% ipython --no-banner

In [1]: import numpy as np

In [2]: np.set_printoptions(precision=2, suppress=True, linewidth=120, sign=" ")

In [3]: tidy = lambda a: np.round(a, 2) + 0

In [4]: E = np.array([[5, 7, 3, -5],
   ...:     [2, 2, 4, -2],
   ...:     [9, 9, 8, -9],
   ...:     [5, 6, 0, -5],
   ...:     [8, 1, 2, -8],
   ...:     [1, 6, 0, -1],
   ...:     [7, 1, 2, -7]])

In [5]: # null space of dimension 1

In [6]: left, sv, Vh = np.linalg.svd(E)

In [7]: tidy(sv)
Out[7]: array([ 26.54,   8.45,   5.2 ,   0.  ])

In [8]: out = left[:, :3] @ np.diag(sv[:3]) @ Vh[:3]

In [9]: np.linalg.matrix_rank(E, rtol=0.05)
Out[9]: np.int64(3)

In [10]: left, sv, Vh = np.linalg.svd(E, full_matrices=False)

In [11]: (sv > 1e-8).sum()
Out[11]: np.int64(3)

In [12]: np.allclose(left * sv @ Vh, E)
Out[12]: True

In [13]: np.abs(left[:, 0]).round(6).argmax()
Out[13]: np.int64(2)

In [14]: tidy(left.T @ left)
Out[14]: 
array([[ 1.,  0.,  0.,  0.],
       [ 0.,  1.,  0.,  0.],
       [ 0.,  0.,  1.,  0.],
       [ 0.,  0.,  0.,  1.]])

In [15]: tidy(np.cumsum(sv ** 2) / np.sum(sv ** 2))
Out[15]: array([ 0.88,  0.97,  1.  ,  1.  ])

In [16]: tidy(left.T @ E @ Vh.T)
Out[16]: 
array([[ 26.54,   0.  ,   0.  ,   0.  ],
       [  0.  ,   8.45,   0.  ,   0.  ],
       [  0.  ,   0.  ,   5.2 ,   0.  ],
       [  0.  ,   0.  ,   0.  ,   0.  ]])

In [17]: np.linalg.matrix_rank(E, rtol=0.1)
Out[17]: np.int64(3)

In [18]: [round(float(x), 2) for x in np.linalg.svd(E, compute_uv=False)[:3]]
Out[18]: [26.54, 8.45, 5.2]

In [19]: left, sv, Vh = np.linalg.svd(E)

In [20]: evecs = Vh[:(sv > 1e-8).sum()]

In [21]: rng = np.random.default_rng(946)

In [22]: x = E[1] + 5 * E[6] + rng.integers(2) * np.eye(4)[3]

In [23]: x
Out[23]: array([ 37.,   7.,  14., -36.])

In [24]: tidy(np.diag(evecs.T @ evecs))
Out[24]: array([ 0.5,  1. ,  1. ,  0.5])

In [25]: np.linalg.matrix_rank(np.vstack([E, x]))
Out[25]: np.int64(4)

In [26]: tidy(np.linalg.norm(x - evecs.T @ evecs @ x))
Out[26]: np.float64(0.71)

In [27]: feats = np.array([[0.0, 0.0, 0.0, -5.0],
    ...:     [0.0, 0.0, 0.0, 5.0],
    ...:     [0.0, 0.0, 0.0, -1.0],
    ...:     [-5.0, 5.0, -1.0, 0.0]])

In [28]: # equal to its transpose

In [29]: hat = np.triu(np.array([[-3, -2, 2, 2], [-1, 3, -3, 3], [-1, 0, 0, 0], [-2, 1, -1, -3]]), 1) + np.eye(4)

In [30]: out = hat @ feats @ np.linalg.inv(hat)

In [31]: tidy(np.linalg.det(out))
Out[31]: np.float64(0.0)

In [32]: hat @ feats - feats @ hat
Out[32]: 
array([[-10.,  10.,  -2., -12.],
       [-15.,  15.,  -3.,   3.],
       [  0.,   0.,   0.,   0.],
       [  0., -10.,  25.,  -5.]])

In [33]: out
Out[33]: 
array([[-10., -10., -12.,  33.],
       [-15., -15., -18.,  83.],
       [  0.,   0.,   0.,  -1.],
       [ -5.,  -5.,  -6.,  25.]])

In [34]: out = feats + rng.integers(-2, 3, (4, 2)) @ rng.integers(-2, 3, (2, 4))

In [35]: out
Out[35]: 
array([[ 1., -1.,  1., -7.],
       [ 2.,  2., -2.,  9.],
       [-1., -2.,  2., -5.],
       [-6.,  3.,  1., -4.]])

In [36]: np.abs(out - feats).sum(axis=1)
Out[36]: array([  5.,  10.,   9.,   9.])

In [37]: tidy(np.linalg.svd(out - feats, compute_uv=False))
Out[37]: array([ 9.05,  1.75,  0.  ,  0.  ])

In [38]: M = np.load("layer8.npy")

In [39]: M
Out[39]: 
array([[ 1, -2,  4, -8],
       [ 1, -1,  1, -1],
       [ 1,  0,  0,  0],
       [ 1,  1,  1,  1]])

In [40]: hat = np.triu(np.array([[7, 7, -1, -4], [-8, -4, 7, 2], [3, -3, 9, -4], [2, -9, 5, 2]]), 1) + np.eye(4)

In [41]: out = hat @ M @ np.linalg.inv(hat)

In [42]: np.trace(out), np.trace(M)
Out[42]: (np.float64(1.0), np.int64(1))

In [43]: tidy(np.poly(out))
Out[43]: array([ 1., -1.,  6., 22., 12.])

In [44]: np.linalg.matrix_rank(out)
Out[44]: np.int64(4)

In [45]: hat @ M - M @ hat
Out[45]: 
array([[  2., -18.,  18.,  13.],
       [  9.,  -5.,  10.,  12.],
       [ -4., -11.,  -3.,   0.],
       [  0.,  -7.,  -6.,   6.]])

In [46]: tidy(np.poly(M))
Out[46]: array([ 1., -1.,  6., 22., 12.])

In [47]: tidy(np.linalg.det(M[::-1]))
Out[47]: np.float64(12.0)

In [48]: tidy(np.linalg.eigvals(M))
Out[48]: array([ 1.57+3.04j,  1.57-3.04j, -1.44+0.j  , -0.71+0.j  ])

In [49]: x = np.array([1, 1, 0, -1])

In [50]: h1 = np.maximum(M @ x, 0)

In [51]: h1
Out[51]: array([ 7,  1,  1,  1])

In [52]: M.T @ h1
Out[52]: array([ 10, -14,  30, -56])

In [53]: np.flatnonzero(h1 > 1e-9)
Out[53]: array([ 0,  1,  2,  3])

In [54]: theta = np.radians(120)

In [55]: r_ = np.eye(4)

In [56]: r_[2, 2] = r_[0, 0] = np.cos(theta)

In [57]: r_[2, 0], r_[0, 2] = -np.sin(theta), np.sin(theta)

In [58]: tidy(r_)
Out[58]: 
array([[-0.5 ,  0.  ,  0.87,  0.  ],
       [ 0.  ,  1.  ,  0.  ,  0.  ],
       [-0.87,  0.  , -0.5 ,  0.  ],
       [ 0.  ,  0.  ,  0.  ,  1.  ]])

In [59]: out = M @ r_.T

In [60]: tidy(np.abs(out - M).max(axis=0))
Out[60]: array([ 1.96,  0.  ,  6.87,  0.  ])

In [61]: q = r_.astype(float).copy()

In [62]: for j in range(4):
    ...:     q[:, j] -= q[:, :j] @ (q[:, :j].T @ q[:, j])
    ...:     q[:, j] /= np.linalg.norm(q[:, j])
    ...: 

In [63]: tidy(q.T @ r_)
Out[63]: 
array([[ 1.,  0.,  0.,  0.],
       [ 0.,  1.,  0.,  0.],
       [ 0.,  0.,  1.,  0.],
       [ 0.,  0.,  0.,  1.]])

In [64]: tidy(q)
Out[64]: 
array([[-0.5 ,  0.  ,  0.87,  0.  ],
       [ 0.  ,  1.  ,  0.  ,  0.  ],
       [-0.87,  0.  , -0.5 ,  0.  ],
       [ 0.  ,  0.  ,  0.  ,  1.  ]])

In [65]: J = np.load("run19.npy")

In [66]: J
Out[66]: 
array([[  0,   0,   1],
       [  0,   0,   0],
       [ 27,   9,  16],
       [ 27,   9,  16],
       [  9,   3,   6],
       [  0,   0,   0],
       [ 27,   9,  16],
       [  0,   0,   0],
       [  0,   0,   1],
       [ 27,   9,  16],
       [ 18,   6,  11],
       [  0,   0,   0],
       [  9,   3,   6],
       [  0,   0,   0],
       [ 27,   9,  16],
       [  0,   0,   0],
       [ 27,   9,  16],
       [  0,   0,   0],
       [  0,   0,   0],
       [ 27,   9,  16],
       [ 27,   9,  16],
       [  9,   3,   6],
       [  0,   0,   0],
       [  0,   0,   0],
       [  0,   0,   0],
       [  0,   0,   1],
       [  0,   0,   1],
       [ 18,   6,  11]])

In [67]: cov = np.cov(J, rowvar=False)

In [68]: np.argwhere(np.triu(np.abs(np.corrcoef(J.T)) > 0.8, 1))
Out[68]: 
array([[ 0,  1],
       [ 0,  2],
       [ 1,  2]])

In [69]: tidy(np.polyfit(J[:, 0], J[:, 1], 1))
Out[69]: array([ 0.33,  0.  ])

In [70]: tidy(np.corrcoef(J[:, 0], J[:, 1])[0, 1])
Out[70]: np.float64(1.0)

In [71]: tidy(np.corrcoef(J.T))
Out[71]: 
array([[ 1.,  1.,  1.],
       [ 1.,  1.,  1.],
       [ 1.,  1.,  1.]])

In [72]: Xc = J - J.mean(axis=0)

In [73]: left, sv, Vh = np.linalg.svd(Xc, full_matrices=False)

In [74]: np.linalg.matrix_rank(Xc)
Out[74]: np.int64(2)

In [75]: (np.sign(left[:, 0]) == np.sign(left[0, 0])).astype(int)
Out[75]: array([ 1,  1,  0,  0,  1,  1,  0,  1,  1,  0,  0,  1,  1,  1,  0,  1,  0,  1,  1,  0,  0,  1,  1,  1,  1,  1,  1,  0])

In [76]: tidy((sv ** 2).sum() ** 2 / (sv ** 4).sum())
Out[76]: np.float64(1.0)

In [77]: tidy(Xc.mean(axis=0))
Out[77]: array([ 0.,  0.,  0.])

In [78]: tidy(sv ** 2 / (sv ** 2).sum())
Out[78]: array([ 1.,  0.,  0.])
